$ python -q
>>> import numpy as np
>>> np.set_printoptions(suppress=True, linewidth=100)
>>> X = np.arange(72).reshape(12, 6) + -1
>>> X
array([[-1,  0,  1,  2,  3,  4],
       [ 5,  6,  7,  8,  9, 10],
       [11, 12, 13, 14, 15, 16],
       [17, 18, 19, 20, 21, 22],
       [23, 24, 25, 26, 27, 28],
       [29, 30, 31, 32, 33, 34],
       [35, 36, 37, 38, 39, 40],
       [41, 42, 43, 44, 45, 46],
       [47, 48, 49, 50, 51, 52],
       [53, 54, 55, 56, 57, 58],
       [59, 60, 61, 62, 63, 64],
       [65, 66, 67, 68, 69, 70]])
>>> # looks like rank 2
>>> G = np.cov(X, rowvar=False)
>>> np.argsort(-X.std(axis=0).round(6), kind="stable")
array([0, 1, 2, 3, 4, 5])
>>> np.argwhere(np.triu(np.abs(np.corrcoef(X.T)) > 0.8, 1))
array([[0, 1],
       [0, 2],
       [0, 3],
       [0, 4],
       [0, 5],
       [1, 2],
       [1, 3],
       [1, 4],
       [1, 5],
       [2, 3],
       [2, 4],
       [2, 5],
       [3, 4],
       [3, 5],
       [4, 5]])
>>> np.round(np.linalg.eigvalsh(G)[::-1], 4) + 0
array([2808.,    0.,    0.,    0.,    0.,    0.])
>>> np.round(np.corrcoef(X[:, 2], X[:, 3])[0, 1], 4)
np.float64(1.0)
>>> G.shape
(6, 6)
>>> np.round(np.polyfit(X[:, 2], X[:, 3], 1), 4)
array([1., 1.])
>>> X.ravel(order="F")
array([-1,  5, 11, 17, 23, 29, 35, 41, 47, 53, 59, 65,  0,  6, 12, 18, 24, 30, 36, 42, 48, 54, 60,
       66,  1,  7, 13, 19, 25, 31, 37, 43, 49, 55, 61, 67,  2,  8, 14, 20, 26, 32, 38, 44, 50, 56,
       62, 68,  3,  9, 15, 21, 27, 33, 39, 45, 51, 57, 63, 69,  4, 10, 16, 22, 28, 34, 40, 46, 52,
       58, 64, 70])
>>> X.reshape(2, -1)
array([[-1,  0,  1,  2,  3,  4,  5,  6,  7,  8,  9, 10, 11, 12, 13, 14, 15, 16, 17, 18, 19, 20,
        21, 22, 23, 24, 25, 26, 27, 28, 29, 30, 31, 32, 33, 34],
       [35, 36, 37, 38, 39, 40, 41, 42, 43, 44, 45, 46, 47, 48, 49, 50, 51, 52, 53, 54, 55, 56,
        57, 58, 59, 60, 61, 62, 63, 64, 65, 66, 67, 68, 69, 70]])
>>> blk = X.reshape(12, 2, -1)
>>> blk[:, 0]
array([[-1,  0,  1],
       [ 5,  6,  7],
       [11, 12, 13],
       [17, 18, 19],
       [23, 24, 25],
       [29, 30, 31],
       [35, 36, 37],
       [41, 42, 43],
       [47, 48, 49],
       [53, 54, 55],
       [59, 60, 61],
       [65, 66, 67]])
>>> np.einsum("ihd,jhd->hij", blk, blk).shape
(2, 12, 12)
>>> blk.transpose(1, 0, 2)
array([[[-1,  0,  1],
        [ 5,  6,  7],
        [11, 12, 13],
        [17, 18, 19],
        [23, 24, 25],
        [29, 30, 31],
        [35, 36, 37],
        [41, 42, 43],
        [47, 48, 49],
        [53, 54, 55],
        [59, 60, 61],
        [65, 66, 67]],

       [[ 2,  3,  4],
        [ 8,  9, 10],
        [14, 15, 16],
        [20, 21, 22],
        [26, 27, 28],
        [32, 33, 34],
        [38, 39, 40],
        [44, 45, 46],
        [50, 51, 52],
        [56, 57, 58],
        [62, 63, 64],
        [68, 69, 70]]])
>>> W2 = X[[11, 4]].astype(float)
>>> for _ in range(7):
...     labels = np.linalg.norm(X[:, None] - W2, axis=-1).argmin(axis=1)
...     W2 = np.array([X[labels == j].mean(axis=0) for j in range(2)])
... 
>>> labels
array([1, 1, 1, 1, 1, 1, 0, 0, 0, 0, 0, 0])
>>> W2
array([[50., 51., 52., 53., 54., 55.],
       [14., 15., 16., 17., 18., 19.]])
>>> W2[1] - W2[0]
array([-36., -36., -36., -36., -36., -36.])
>>> U, sigma, Vh = np.linalg.svd(X)
>>> np.argmax(sigma[:-1] / (sigma[1:] + 1e-6)) + 1
np.int64(2)
>>> sigma.round(4) + 0
array([341.673 ,   7.4541,   0.    ,   0.    ,   0.    ,   0.    ])
>>> A2 = U[:, :2] @ np.diag(sigma[:2]) @ Vh[:2]
>>> np.linalg.matrix_rank(X, rtol=0.05)
np.int64(1)
>>> A2.round(4) + 0
array([[-1.,  0.,  1.,  2.,  3.,  4.],
       [ 5.,  6.,  7.,  8.,  9., 10.],
       [11., 12., 13., 14., 15., 16.],
       [17., 18., 19., 20., 21., 22.],
       [23., 24., 25., 26., 27., 28.],
       [29., 30., 31., 32., 33., 34.],
       [35., 36., 37., 38., 39., 40.],
       [41., 42., 43., 44., 45., 46.],
       [47., 48., 49., 50., 51., 52.],
       [53., 54., 55., 56., 57., 58.],
       [59., 60., 61., 62., 63., 64.],
       [65., 66., 67., 68., 69., 70.]])
